% python3 -q
>>> import numpy as np
>>> from numpy import linalg as LA
>>> np.set_printoptions(precision=2, suppress=True, linewidth=140)
>>> def tidy(a):
...     return np.round(a, 2) + 0
... 
>>> W0 = np.loadtxt("mat.csv", delimiter=",")
>>> tidy(W0)
array([[0.1 , 0.25, 0.3 , 0.25, 0.1 ],
       [0.41, 0.14, 0.36, 0.05, 0.05],
       [0.11, 0.17, 0.22, 0.33, 0.17],
       [0.08, 0.21, 0.33, 0.17, 0.21],
       [0.22, 0.33, 0.07, 0.  , 0.37]])
>>> rng = np.random.default_rng(61)
>>> A2 = W0 + rng.integers(-2, 3, (5, 1)) @ rng.integers(-2, 3, (1, 5))
>>> tidy(A2)
array([[ 0.1 ,  0.25,  0.3 ,  0.25,  0.1 ],
       [-0.59, -0.86, -0.64,  2.05,  0.05],
       [ 1.11,  1.17,  1.22, -1.67,  0.17],
       [ 1.08,  1.21,  1.33, -1.83,  0.21],
       [ 0.22,  0.33,  0.07,  0.  ,  0.37]])
>>> tidy(LA.svd(A2 - W0, compute_uv=False))
array([4.58, 0.  , 0.  , 0.  , 0.  ])
>>> print(LA.matrix_rank(A2 - W0, tol=1e-8))
1
>>> print(tidy(A2 - W0))
[[ 0.  0.  0.  0.  0.]
 [-1. -1. -1.  2.  0.]
 [ 1.  1.  1. -2.  0.]
 [ 1.  1.  1. -2.  0.]
 [ 0.  0.  0.  0.  0.]]
>>> f = np.array([-2, -2, -3])
>>> tidy(np.convolve(W0[1], f))
array([-0.82, -1.09, -2.23, -1.23, -1.27, -0.23, -0.14])
>>> tidy(np.correlate(W0[1], W0[0], "full"))
array([0.04, 0.12, 0.19, 0.24, 0.2 , 0.13, 0.06, 0.02, 0.  ])
>>> tidy(np.polyval(f, W0[1]))
array([-4.15, -3.31, -3.99, -3.1 , -3.1 ])
>>> J = np.load("case7.npy")
>>> print(J)
[[ -0.05  -0.04  -0.3   -0.01]
 [ -0.24  -0.18  -0.89  -0.01]
 [ -0.45  -0.47  -2.23  -0.03]
 [  0.86   0.86   4.26  -0.01]
 [  0.07   0.11   0.61   0.01]
 [ -0.03  -0.05  -0.29   0.  ]
 [ -1.13  -1.17  -5.74   0.01]
 [ -2.08  -2.04 -10.24  -0.02]
 [ -0.05  -0.08  -0.29   0.02]
 [ -0.34  -0.37  -1.68  -0.02]
 [  0.84   0.86   4.4    0.02]
 [  0.14   0.16   0.73   0.05]
 [ -0.8   -0.82  -4.03  -0.03]
 [  0.36   0.39   1.91   0.01]]
>>> Xc = J - J.mean(axis=0)
>>> U, s, VT = LA.svd(Xc, full_matrices=False)
>>> print(LA.matrix_rank(Xc))
4
>>> np.abs(U[:, 0]).argmax()
np.int64(7)
>>> tidy((s ** 2).sum() ** 2 / (s ** 4).sum())
np.float64(1.0)
>>> tidy(s ** 2 / (s ** 2).sum())
array([1., 0., 0., 0.])
>>> x0 = np.array([9, 2, 8, 2, 8])
>>> rhs = W0 @ x0
>>> c, lr = np.zeros(5), 1 / LA.norm(W0, 2) ** 2
>>> for i in range(200):
...     c -= lr * W0.T @ (W0 @ c - rhs)
...     if i % 50 == 0: print(i, round(LA.norm(W0 @ c - rhs), 2))
... 
0 1.43
50 0.31
100 0.22
150 0.16
>>> tidy(LA.cond(W0))
np.float64(12.66)
